>>> import numpy as np
>>> from numpy import linalg as LA
>>> np.set_printoptions(suppress=True, linewidth=120)
>>> data = np.loadtxt("mat.csv", delimiter=",")
>>> print(data)
[[ 2.04  2.52 -1.2  -0.96  3.24 -1.08  1.8 ]
 [-2.04 -2.52  1.2   0.96 -3.24  1.08 -1.8 ]]
>>> print(np.argsort(-LA.norm(data, axis=0).round(6), kind="stable")[:3])
[4 1 0]
>>> print(LA.cond(data) > 100)
True
>>> U, sigma, Vh = LA.svd(data)
>>> vecs = Vh[:(sigma > 1e-8).sum()]
>>> rng = np.random.default_rng(118837)
>>> vec = data[1] + 3 * data[0] + rng.integers(2) * np.eye(7)[5]
>>> print(vec.round(2))
[ 4.08  5.04 -2.4  -1.92  6.48 -2.16  3.6 ]
>>> print(LA.matrix_rank(np.vstack([data, vec])))
1
>>> print(np.round(np.diag(vecs.T @ vecs), 2))
[0.15 0.23 0.05 0.03 0.38 0.04 0.12]
>>> print(round(float(LA.norm(vec - vecs.T @ vecs @ vec)), 2))
0.0
>>> print(np.allclose(vecs.T @ vecs @ vec, vec))
True
>>> U, sigma, Vh = LA.svd(data)
>>> print(sigma.round(2) + 0)
[7.45 0.  ]
>>> A2 = U[:, :1] @ np.diag(sigma[:1]) @ Vh[:1]
>>> print(np.round(LA.norm(data - A2, 2), 2), round(sigma[1], 2))
0.0 0.0
>>> print(LA.matrix_rank(data, rtol=0.05))
1
>>> print(LA.matrix_rank(A2))
1
>>> print(np.round(np.abs(data - A2).max(), 2))
0.0
>>> U, sigma, Vh = LA.svd(data, full_matrices=False)
>>> print(np.round(Vh @ Vh.T, 2) + 0)
[[1. 0.]
 [0. 1.]]
>>> print(np.round(U.T @ U, 2) + 0)
[[1. 0.]
 [0. 1.]]
>>> print((sigma > 1e-8).sum())
1
>>> print(np.allclose(U * sigma @ Vh, data))
True
>>> print(round(np.sqrt((sigma ** 2).sum()), 2), round(float(LA.norm(data)), 2))
7.45 7.45
>>> print(np.round(np.abs(Vh[0]), 2))
[0.39 0.48 0.23 0.18 0.61 0.2  0.34]
>>> print(np.abs(U[:, 0]).round(6).argmax())
0
>>> print(U.shape, sigma.shape, Vh.shape)
(2, 2) (2,) (2, 7)
>>> E = np.abs(np.array([[1, 5, 4], [4, 0, 1], [3, 1, 3]])) + np.eye(3)
>>> E = E / E.sum(axis=1, keepdims=True)
>>> print(E.round(2))
[[0.18 0.45 0.36]
 [0.67 0.17 0.17]
 [0.38 0.12 0.5 ]]
>>> u = np.array([0, -3, -3])
>>> print(np.round(np.polyval(u, E[2]), 2))
[-4.12 -3.38 -4.5 ]
>>> print(np.round(np.correlate(E[2], E[0], "full"), 2))
[0.14 0.22 0.31 0.25 0.09]
>>> print(np.round(np.array([np.convolve(row, u, "same") for row in E]), 2))
[[-0.55 -1.91 -2.45]
 [-2.   -2.5  -1.  ]
 [-1.12 -1.5  -1.88]]
>>> print(np.round(np.cross(E[2, :3], E[0, :3]), 2))
[-0.18 -0.05  0.15]
>>> vals, vecs = LA.eig(E)
>>> print(np.round(np.sort(LA.eigvals(LA.inv(E))), 2))
[-2.46  1.    3.91]
>>> print(np.round(E @ vecs[:, 0] - vals[0] * vecs[:, 0], 2) + 0)
[0. 0. 0.]
>>> print(np.round(LA.matrix_power(E, 2), 2))
[[0.47 0.2  0.32]
 [0.29 0.35 0.35]
 [0.34 0.25 0.41]]
>>> print(np.round(E.sum(axis=1), 2))
[1. 1. 1.]
>>> print(np.round(E @ np.ones(3), 2))
[1. 1. 1.]
>>> pr = np.eye(3)[2]
>>> for _ in range(3):
...     pr = pr @ E
...     print(pr.round(2))
... 
[0.38 0.12 0.5 ]
[0.34 0.25 0.41]
[0.38 0.25 0.37]
>>> feats = np.array([[0.4, 1.9, 0.6, 1.1],
...     [-0.6, 0.5, -0.5, -0.3],
...     [-0.1, -0.9, 0.2, 1.5],
...     [0.2, 3.4, 0.4, -0.2],
...     [-0.6, 0.4, 0.4, -2.7],
...     [-1.8, 0.4, -0.6, 0.8],
...     [0.4, 1.6, -0.2, -0.4]])
>>> feats[2] = feats[4] + 0.05 * rng.normal(size=4)
>>> print(feats.round(2))
[[ 0.4   1.9   0.6   1.1 ]
 [-0.6   0.5  -0.5  -0.3 ]
 [-0.65  0.43  0.43 -2.72]
 [ 0.2   3.4   0.4  -0.2 ]
 [-0.6   0.4   0.4  -2.7 ]
 [-1.8   0.4  -0.6   0.8 ]
 [ 0.4   1.6  -0.2  -0.4 ]]
>>> A2 = np.array([[2, -2, -4], [-2, -2, -9], [-7, 2, 3], [8, -2, -2]])
>>> print(LA.matrix_rank(np.vstack([feats, A2.T])))
4
>>> print(np.round(np.einsum("ij,ij->i", feats, feats), 2))
[ 5.34  0.95  8.19 11.8   7.97  4.4   2.92]
>>> print(np.round(np.einsum("ij->j", feats), 2))
[-2.65  8.63  0.53 -4.42]
>>> hat = feats @ LA.solve(feats.T @ feats, feats.T)
>>> print(np.trace(hat))
4.0
>>> print(np.round(LA.eigvalsh(hat), 2) + 0)
[0. 0. 0. 1. 1. 1. 1.]
>>> print(np.allclose(hat @ hat, hat))
True
